$ python -q
>>> import numpy as np
>>> np.set_printoptions(precision=3, suppress=True, linewidth=200)
>>> m1 = np.load("sample12.npy")
>>> m1
array([[ -9.776,  -7.11 ,  12.995,   8.069],
       [-15.28 , -16.429,  25.246,  14.651],
       [ -0.923,   7.776, -10.657,  -7.772],
       [ 10.281,   1.258,  -1.738,   0.039],
       [-11.916,  -0.247,  13.427,   7.254],
       [ -1.193,   8.498,  -1.526,  -0.868],
       [ -4.8  ,  -6.504,  11.206,   7.254],
       [ -2.467,  -1.429,   7.683,   5.201],
       [ -2.341,  10.57 ,  -1.027,  -1.802],
       [  3.881, -12.727,   0.175,  -0.104],
       [ 18.554,  -4.149, -10.514,  -3.804],
       [  0.051, -10.687,   3.651,   2.344],
       [  4.828,   7.001, -14.278,  -9.757],
       [ -6.419,   1.017,   8.189,   5.105],
       [-11.348, -11.204,  18.927,  10.922],
       [ -1.227, -15.858,   6.489,   4.675],
       [  6.252,   0.361,  -0.874,   1.201],
       [ -3.399,   5.423,  -2.595,  -2.413],
       [  0.088,  -4.62 ,   3.223,   1.991],
       [ -6.628,   0.585,   8.568,   4.724],
       [  5.037,  -2.604,   3.643,   4.037]])
>>> lab = m1[:, 1] > np.median(m1[:, 1])
>>> u = m1[lab].mean(axis=0) - m1[~lab].mean(axis=0)
>>> ((m1 - m1.mean(axis=0)) @ u > 0).astype(int)
array([0, 0, 1, 1, 0, 1, 0, 0, 1, 0, 1, 0, 1, 0, 0, 0, 1, 1, 0, 0, 0])
>>> round(float((((m1 - m1.mean(axis=0)) @ u > 0) == lab).mean()), 3)
0.81
>>> u
array([ 0.426, 12.708, -7.771, -5.45 ])
>>> lab.astype(int)
array([0, 0, 1, 1, 1, 1, 0, 0, 1, 0, 0, 0, 1, 1, 0, 0, 1, 1, 0, 1, 0])
>>> left, s = np.linalg.svd(m1)
Traceback (most recent call last):
  File "<python-input-10>", line 1, in <module>
    left, s = np.linalg.svd(m1)
    ^^^^^^^
ValueError: too many values to unpack (expected 2)
>>> left, s, Vh = np.linalg.svd(m1, full_matrices=False)
>>> (s > 1e-8).sum()
np.int64(4)
>>> s / s[0]
array([1.   , 0.477, 0.216, 0.024])
>>> left.shape, s.shape, Vh.shape
((21, 4), (4,), (4, 4))
>>> np.abs(Vh[0])
array([0.426, 0.406, 0.694, 0.414])
>>> np.round(left.T @ left, 3) + 0
array([[1., 0., 0., 0.],
       [0., 1., 0., 0.],
       [0., 0., 1., 0.],
       [0., 0., 0., 1.]])
